$ python3 -q
>>> import numpy as np
>>> np.set_printoptions(precision=1, suppress=True, linewidth=140, sign=" ")
>>> mat = np.array([[3.0, 1.0], [0.0, 3.0]])
>>> # triangular, det is the product of the diagonal
>>> w, V = np.linalg.eig(mat)
>>> mat @ V[:, 0] - w[0] * V[:, 0]
array([ 0.,  0.])
>>> np.sort(np.linalg.eigvals(mat.T))
array([ 3.,  3.])
>>> np.sort(np.linalg.eigvals(mat @ mat))
array([ 9.,  9.])
>>> np.prod(w)
np.float64(9.0)
>>> np.kron(np.eye(2, dtype=int), mat)
array([[ 3.,  1.,  0.,  0.],
       [ 0.,  3.,  0.,  0.],
       [ 0.,  0.,  3.,  1.],
       [ 0.,  0.,  0.,  3.]])
>>> round(np.linalg.det(mat[::-1]), 1)
np.float64(-9.0)
>>> round(np.linalg.det(2 * mat), 1), np.round(np.linalg.det(mat), 1)
(np.float64(36.0), np.float64(9.0))
>>> r0, r1 = mat[1], mat[0]
>>> r0 @ r1
np.float64(3.0)
>>> p = (r0 @ r1) / (r0 @ r0) * r0
>>> (r1 - p) @ r0
np.float64(0.0)
>>> np.linalg.matrix_rank(np.outer(r0, r1))
np.int64(1)
>>> r0 = np.array([5, 9])
>>> Y = mat + np.outer(r0, np.eye(2)[1])
>>> round(float(np.linalg.det(Y) / np.linalg.det(mat)), 1), round(float(1 + np.linalg.solve(mat, r0)[1]), 1)
(4.0, 4.0)
>>> Y
array([[  3.,   6.],
       [  0.,  12.]])
>>> m1 = np.load("mat.npy")
>>> m1
array([[-1, -2, -4],
       [-1,  1, -1],
       [ 4,  2, -3]])
>>> Y = np.array([[2, 2], [2, 1]])
>>> Z = np.kron(Y, m1)
>>> Z
array([[-2, -4, -8, -2, -4, -8],
       [-2,  2, -2, -2,  2, -2],
       [ 8,  4, -6,  8,  4, -6],
       [-2, -4, -8, -1, -2, -4],
       [-2,  2, -2, -1,  1, -1],
       [ 8,  4, -6,  4,  2, -3]])
>>> round(np.linalg.norm(Z, 2), 1), round(np.linalg.norm(Y, 2) * np.linalg.norm(m1, 2), 1)
(np.float64(19.8), np.float64(19.8))
>>> Y = m1 / np.sqrt((m1 ** 2).mean(axis=1, keepdims=True))
>>> np.linalg.norm(Y, axis=1)
array([ 1.7,  1.7,  1.7])
>>> np.linalg.matrix_rank(m1 - m1.mean(axis=1, keepdims=True))
np.int64(2)
>>> Y = np.array([[-2, -2], [2, -3], [0, 3]])
>>> np.einsum("ij,ij->i", m1, m1)
array([ 21,   3,  29])
>>> np.vstack([m1, Y.T]).shape
(5, 3)
>>> np.linalg.matrix_rank(np.vstack([m1, Y.T]))
np.int64(3)
>>> Y.T @ m1.T
array([[ -2,   4,  -4],
       [ -4,  -4, -23]])
>>> np.einsum("ik,kj->ji", m1, Y)
array([[ -2,   4,  -4],
       [ -4,  -4, -23]])
>>> np.einsum("ik,kj->ij", m1, Y)
array([[ -2,  -4],
       [  4,  -4],
       [ -4, -23]])
